>>> import numpy as np
>>> import numpy.linalg as la
>>> np.set_printoptions(precision=2, suppress=True, linewidth=120)
>>> def rnd(a):
...     return np.round(a, 2) + 0
... 
>>> rng = np.random.default_rng(481)
>>> idx = rng.integers(0, 3, 4)
>>> J = np.array([[-1, 1, 0, -2], [2, -1, 2, -1], [2, 1, 0, 1], [1, -2, 1, -2]]) * (idx[:, None] == idx)
>>> J
array([[-1,  0,  0,  0],
       [ 0, -1,  0, -1],
       [ 2,  0,  0,  0],
       [ 0, -2,  0, -2]])
>>> try:
...     la.inv(J)
... except la.LinAlgError as e:
...     print(repr(e))
... 
LinAlgError('Singular matrix')
>>> print(la.lstsq(J[:-1].T, J[-1])[2])
2
>>> rnd(np.trace(la.pinv(J) @ J))
np.float64(2.0)
>>> rnd(J @ la.pinv(J) @ J)
array([[-1.,  0.,  0.,  0.],
       [ 0., -1.,  0., -1.],
       [ 2.,  0.,  0.,  0.],
       [ 0., -2.,  0., -2.]])
>>> np.allclose(J[:-1].T @ la.lstsq(J[:-1].T, J[-1])[0], J[-1])
True
>>> C2 = J.T @ J
>>> la.matrix_rank(C2)
np.int64(2)
>>> np.allclose(C2, C2.T)
True
>>> (J @ J.T).shape
(4, 4)
>>> np.diag(C2)
array([5, 5, 0, 5])
>>> rnd(la.svd(J, compute_uv=False) ** 2)
array([10.,  5.,  0.,  0.])
>>> out = np.array([[1, 3, 3], [4, 5, 4], [4, 2, 2]])
>>> arr = out + out.T
>>> arr
array([[ 2,  7,  7],
       [ 7, 10,  6],
       [ 7,  6,  4]])
>>> w, V = la.eig(arr)
>>> rnd(np.sort(la.eigvals(la.inv(arr))))
array([-0.23,  0.05,  0.91])
>>> np.all(la.eigvalsh(arr) > 0)
np.False_
>>> try:
...     la.cholesky(arr)
... except la.LinAlgError as e:
...     print("failed:", e)
... 
failed: Matrix is not positive definite
>>> rnd(la.eigvalsh(arr).min())
np.float64(-4.29)
>>> w, V = la.eigh(arr)
>>> vec = np.array([4, 1, 1])
>>> np.abs(arr).sum(axis=1).max(), rnd(np.abs(w).max())
(np.int64(23), np.float64(19.19))
>>> rnd(V * np.maximum(w, 0) @ V.T)
array([[ 4.8 ,  6.46,  5.03],
       [ 6.46, 10.11,  6.38],
       [ 5.03,  6.38,  5.39]])
>>> print((np.sign(V[:, -1].round(6)) == np.sign(V[0, -1].round(6))).astype(int))
[1 1 1]
>>> w, V = la.eigh(arr)
>>> rnd(V @ np.diag(w) @ V.T)
array([[ 2.,  7.,  7.],
       [ 7., 10.,  6.],
       [ 7.,  6.,  4.]])
>>> rnd(V.T @ arr @ V)
array([[-4.29,  0.  ,  0.  ],
       [ 0.  ,  1.09,  0.  ],
       [ 0.  ,  0.  , 19.19]])
>>> W1 = np.array([[2, 1, 2], [3, 3, 0], [3, 2, 1]])
>>> c = np.array([-2, -1, 2])
>>> act = np.maximum(arr @ W1 + c, 0)
>>> (act > 0).mean(axis=0)
array([1., 1., 1.])
>>> print(act)
[[44 36 13]
 [60 48 22]
 [42 32 20]]
>>> print((act > 0).astype(int))
[[1 1 1]
 [1 1 1]
 [1 1 1]]
>>> print(la.matrix_rank(act))
3
>>> Z = np.array([[2, 0], [1, 2], [1, 0]])
>>> print(W1 @ Z)
[[7 2]
 [9 6]
 [9 4]]
>>> print(act @ Z)
[[137  72]
 [190  96]
 [136  64]]
>>> E = np.load("sample1.npy")
>>> E
array([[ 5., -3.,  0.],
       [-1.,  5.,  1.],
       [ 0.,  0.,  3.]])
>>> w, V = la.eig(E)
>>> rnd(np.sort(la.eigvals(E @ E)))
array([ 9.  , 10.68, 45.32])
>>> rnd(w)
array([6.73, 3.27, 3.  ])
>>> u = np.array([2, 1, 3])
>>> out = E + np.outer(u, np.eye(3)[0])
>>> out
array([[ 7., -3.,  0.],
       [ 0.,  5.,  1.],
       [ 3.,  0.,  3.]])
>>> print(la.matrix_rank(out - E))
1
>>> rnd(la.det(out) / la.det(E)), rnd(1 + la.solve(E, u)[0])
(np.float64(1.45), np.float64(1.45))
>>> feats = np.load("test2.npy")
>>> print(feats)
[[-4.13 10.48  7.06]
 [-3.66 13.91 10.89]
 [-3.07 12.65  9.83]
 [-3.21 13.83  8.83]
 [-2.62 11.25  8.91]
 [-4.25 13.28  7.9 ]
 [-3.09 11.36  8.38]
 [-2.68 12.72  8.4 ]
 [-3.73 10.29  8.36]
 [-4.22 11.27 10.26]
 [-2.23 11.28  8.71]]
>>> O, V = la.qr(feats[:, :2])[0], la.qr(feats[:, 2:])[0]
>>> sv = la.svd(O.T @ V, compute_uv=False)
>>> rnd(sv)
array([0.99])
>>> rnd(np.degrees(np.arccos(sv.clip(0, 1))))
array([6.72])
>>> rnd(la.norm(O @ O.T - V @ V.T, 2))
np.float64(1.0)
>>> (sv > 0.9).sum()
np.int64(1)
